% python3 -q
>>> import numpy as np
>>> from numpy import linalg as LA
>>> np.set_printoptions(precision=2, suppress=True, linewidth=200)
>>> def tidy(a):
...     return np.round(a, 2) + 0
... 
>>> data = np.array([[1, -1, -1, 1, -1, 1, 1, -1],
...     [1, -1, -1, 1, 1, -1, -1, 1],
...     [1, 1, 1, 1, -1, -1, -1, -1],
...     [1, -1, 1, -1, -1, 1, -1, 1],
...     [1, 1, -1, -1, -1, -1, 1, 1]])
>>> def softmax(z):
...     e = np.exp(z - z.max(axis=-1, keepdims=True))
...     return e / e.sum(axis=-1, keepdims=True)
... 
>>> print(tidy(softmax(10 * data[2])))
[0.25 0.25 0.25 0.25 0.   0.   0.   0.  ]
>>> print(tidy(softmax(data).sum(axis=1)))
[1. 1. 1. 1. 1.]
>>> print(tidy(softmax(data[2] + -1)))
[0.22 0.22 0.22 0.22 0.03 0.03 0.03 0.03]
>>> S = data @ data.T / np.sqrt(8)
>>> print(tidy(softmax(S)))
[[0.81 0.05 0.05 0.05 0.05]
 [0.05 0.81 0.05 0.05 0.05]
 [0.05 0.05 0.81 0.05 0.05]
 [0.05 0.05 0.05 0.81 0.05]
 [0.05 0.05 0.05 0.05 0.81]]
>>> print(softmax(S).round(6).argmax(axis=1))
[0 1 2 3 4]
>>> print(tidy(softmax(S)[2] @ data))
[ 1.    0.71  0.71  0.81 -0.9  -0.81 -0.81 -0.71]
>>> K = np.array([[2, 3, 3, 1, 1, 1, 3],
...     [0, 1, 1, 0, 3, 2, 2],
...     [0, 0, 3, 1, 3, 1, 0],
...     [0, 0, 0, 2, 0, 3, 1],
...     [0, 0, 0, 0, 2, 0, 2],
...     [0, 0, 0, 0, 0, 0, 3],
...     [0, 0, 0, 0, 0, 0, 1]])
>>> print(tidy(LA.norm(K, axis=0)))
[2.   3.16 4.36 2.45 4.8  3.87 5.29]
>>> print(tidy(LA.norm(K[6], 1)), tidy(LA.norm(K[6], np.inf)))
1.0 1.0
>>> print(LA.norm(K, axis=1).argmax())
0
>>> print(tidy(LA.norm(K[6] - K[0])))
5.39
>>> print(K[6] @ K[0])
3
>>> print(tidy(LA.norm(K, 1)), tidy(LA.norm(K, np.inf)))
12.0 14.0
>>> print(tidy(LA.norm(K, 2)))
8.06
>>> print(tidy(LA.norm(K, 2) / LA.norm(K)))
0.79
>>> print(LA.cond(K) > 100)
True
>>> print(np.argsort(-LA.norm(K, axis=0).round(6), kind="stable")[:3])
[6 4 2]
>>> left, sigma, Vh = LA.svd(K)
>>> evecs = Vh[:(sigma > 1e-8).sum()]
>>> rng = np.random.default_rng(89)
>>> x0 = K[3] + -1 * K[2] + rng.integers(2) * np.eye(7)[4]
>>> print(x0)
[ 0.  0. -3.  1. -2.  2.  1.]
>>> print(tidy(evecs.T @ evecs))
[[ 0.43  0.38 -0.03  0.26  0.   -0.18  0.  ]
 [ 0.38  0.75  0.02 -0.18  0.    0.12  0.  ]
 [-0.03  0.02  1.    0.01  0.   -0.01  0.  ]
 [ 0.26 -0.18  0.01  0.88  0.    0.08  0.  ]
 [ 0.    0.    0.    0.    1.    0.    0.  ]
 [-0.18  0.12 -0.01  0.08  0.    0.95  0.  ]
 [ 0.    0.    0.    0.    0.    0.    1.  ]]
>>> m1 = np.load("m.npy")
>>> print(m1)
[[ 1 -1  0  2  0]
 [-1  0  0  2  0]
 [ 0  0  0  0  0]
 [-1  0  0  0  0]
 [ 0  0  0  0  0]]
>>> # row 4 repeats row 2
>>> left, sigma, Vh = LA.svd(m1)
>>> print(tidy(sigma))
[2.92 1.82 0.38 0.   0.  ]
>>> B = left[:, :3] @ np.diag(sigma[:3]) @ Vh[:3]
>>> print(tidy(LA.norm(m1 - B, 2)), sigma[3])
0.0 0.0
>>> print(tidy(np.abs(m1 - B).max()))
0.0
>>> print(tidy(LA.norm(m1 - B) / LA.norm(m1)))
0.0
>>> B = np.array([[2], [5], [2], [3], [5], [7], [3], [7], [5]])
>>> basis = np.array([[2, 1, 2]])
>>> J = B @ basis
>>> print(J)
[[ 4  2  4]
 [10  5 10]
 [ 4  2  4]
 [ 6  3  6]
 [10  5 10]
 [14  7 14]
 [ 6  3  6]
 [14  7 14]
 [10  5 10]]
>>> # rows and columns are dependent
>>> B = data + rng.integers(-2, 3, (5, 2)) @ rng.integers(-2, 3, (2, 8))
>>> print(B)
[[ 3 -3 -1  0 -3  2 -1  0]
 [ 7 -7  0 -3 -2  3 -6  2]
 [ 7 -5  2 -3 -4  3 -6  0]
 [-5  5 -1  4 -1 -4  3  2]
 [ 3 -1 -1 -2 -3  0 -1  2]]
>>> print(tidy(LA.svd(B - data, compute_uv=False)))
[21.06  4.19  0.    0.    0.  ]
>>> print(LA.matrix_rank(B - data, tol=1e-8))
2
>>> print(np.abs(B - data).sum(axis=1))
[11 30 30 29 11]
>>> blk = np.stack([B, -3 * B, B[::-1]])
>>> print(blk.sum(axis=0))
[[ -3   5   1  -2   3  -4   1   2]
 [-19  19  -1  10   3 -10  15  -2]
 [ -7   5  -2   3   4  -3   6   0]
 [ 17 -17   2 -11   0  11 -12  -2]
 [ -3  -1   1   4   3   2   1  -4]]
>>> print(np.einsum("bij,cij->bc", blk, blk))
[[  467 -1401   -18]
 [-1401  4203    54]
 [  -18    54   467]]
